>>> import numpy as np
>>> np.set_printoptions(suppress=True, linewidth=140)
>>> def rd(a):
...     return np.round(a, 2) + 0
... 
>>> feats = -1 * np.eye(5) + np.eye(5, k=1)
>>> feats
array([[-1.,  1.,  0.,  0.,  0.],
       [ 0., -1.,  1.,  0.,  0.],
       [ 0.,  0., -1.,  1.,  0.],
       [ 0.,  0.,  0., -1.,  1.],
       [ 0.,  0.,  0.,  0., -1.]])
>>> ev, evecs = np.linalg.eig(feats)
>>> ev
array([-1., -1., -1., -1., -1.])
>>> rd(np.sort(np.linalg.eigvals(np.linalg.inv(feats))))
array([-1., -1., -1., -1., -1.])
>>> feats @ evecs[:, 0] - ev[0] * evecs[:, 0]
array([0., 0., 0., 0., 0.])
>>> vec = np.array([1, 1, -2, -3, 3])
>>> rhs = feats @ vec
>>> c, lr = np.zeros(5), 1 / np.linalg.norm(feats, 2) ** 2
>>> for i in range(30):
...     c -= lr * feats.T @ (feats @ c - rhs)
...     if i % 5 == 0: print(i, round(np.linalg.norm(feats @ c - rhs), 2))
... 
0 2.56
5 0.44
10 0.16
15 0.07
20 0.05
25 0.04
>>> rd(np.linalg.cond(feats))
np.float64(6.74)
>>> rd(c)
array([ 1.07,  1.07, -1.94, -2.96,  3.02])
>>> rd(np.sort(np.linalg.eigvals(feats)))
array([-1., -1., -1., -1., -1.])
>>> np.linalg.matrix_rank(feats - feats[0, 0] * np.eye(5))
np.int64(4)
>>> np.prod(np.diag(feats)), rd(np.linalg.det(feats))
(np.float64(-1.0), np.float64(-1.0))
>>> th = np.radians(30)
>>> Rm = np.eye(5)
>>> Rm[1, 1] = Rm[0, 0] = np.cos(th)
>>> Rm[1, 0], Rm[0, 1] = -np.sin(th), np.sin(th)
>>> rd(Rm)
array([[ 0.87,  0.5 ,  0.  ,  0.  ,  0.  ],
       [-0.5 ,  0.87,  0.  ,  0.  ,  0.  ],
       [ 0.  ,  0.  ,  1.  ,  0.  ,  0.  ],
       [ 0.  ,  0.  ,  0.  ,  1.  ,  0.  ],
       [ 0.  ,  0.  ,  0.  ,  0.  ,  1.  ]])
>>> M2 = feats @ Rm.T
>>> rd(M2)
array([[-0.37,  1.37,  0.  ,  0.  ,  0.  ],
       [-0.5 , -0.87,  1.  ,  0.  ,  0.  ],
       [ 0.  ,  0.  , -1.  ,  1.  ,  0.  ],
       [ 0.  ,  0.  ,  0.  , -1.  ,  1.  ],
       [ 0.  ,  0.  ,  0.  ,  0.  , -1.  ]])
